$ python -q
>>> import numpy as np
>>> from numpy import linalg as LA
>>> np.set_printoptions(precision=1, suppress=True, linewidth=140)
>>> J = np.array([[-7, 0, 0, 0], [-6, 4, 0, 0], [-1, 1, 8, 0], [4, 8, 9, 7]])
>>> J
array([[-7,  0,  0,  0],
       [-6,  4,  0,  0],
       [-1,  1,  8,  0],
       [ 4,  8,  9,  7]])
>>> J.reshape(2, -1)
array([[-7,  0,  0,  0, -6,  4,  0,  0],
       [-1,  1,  8,  0,  4,  8,  9,  7]])
>>> J.reshape(-1, 2)
array([[-7,  0],
       [ 0,  0],
       [-6,  4],
       [ 0,  0],
       [-1,  1],
       [ 8,  0],
       [ 4,  8],
       [ 9,  7]])
>>> blk = J.reshape(4, 2, -1)
>>> blk.transpose(1, 0, 2)
array([[[-7,  0],
        [-6,  4],
        [-1,  1],
        [ 4,  8]],

       [[ 0,  0],
        [ 0,  0],
        [ 8,  0],
        [ 9,  7]]])
>>> blk.shape
(4, 2, 2)
>>> np.einsum("ihd,jhd->hij", blk, blk).shape
(2, 4, 4)
>>> np.einsum("ihd,ihd->ih", blk, blk)
array([[ 49,   0],
       [ 52,   0],
       [  2,  64],
       [ 80, 130]])
>>> hat = np.triu(np.array([[-2, -1, 3, 0], [3, 0, -3, 1], [1, -2, -1, -2], [-1, -2, -1, -3]]), 1) + np.eye(4)
>>> B = hat @ J @ LA.inv(hat)
>>> B
array([[  -4.,   -5.,   21.,   47.],
       [   1.,   10.,   12.,   21.],
       [  -9.,  -24.,  -55., -100.],
       [   4.,   12.,   33.,   61.]])
>>> round(float(LA.det(B)), 1)
-1568.0
>>> LA.matrix_rank(B)
np.int64(4)
>>> hat @ J - J @ hat
array([[  3.,  -8.,  45.,   0.],
       [  7.,  -1.,  15.,   3.],
       [ -8., -17., -12.,   1.],
       [  0.,   4.,  12.,  10.]])
>>> vec = np.array([-1, -9, -8, -1])
>>> rhs = J @ vec
>>> rhs
array([   7,  -30,  -72, -155])
>>> LA.solve(J, rhs)
array([-1., -9., -8., -1.])
>>> LA.solve(J, J[:, 1])
array([-0.,  1.,  0., -0.])
>>> E = np.array([[-1, 1, 0, -2, 2, -1], [1, 0, -1, 0, -2, -2], [-1, 1, 0, -2, 2, -1]])
>>> E
array([[-1,  1,  0, -2,  2, -1],
       [ 1,  0, -1,  0, -2, -2],
       [-1,  1,  0, -2,  2, -1]])
>>> LA.cond(E) > 100
np.True_
>>> np.argsort(-LA.norm(E, axis=0).round(6), kind="stable")[:3]
array([4, 3, 5])
>>> round(float(LA.norm(E, 2) / LA.norm(E)), 1)
0.9
>>> B = E / LA.norm(E, axis=1, keepdims=True)
>>> G = B @ B.T
>>> G[0]
array([ 1. , -0.3,  1. ])
>>> (np.abs(G) > 0.9).astype(int)
array([[1, 0, 1],
       [0, 1, 0],
       [1, 0, 1]])
>>> LA.norm(B, axis=1)
array([1., 1., 1.])
>>> np.argwhere(np.triu(np.abs(G) > 0.95, 1))
array([[0, 2]])
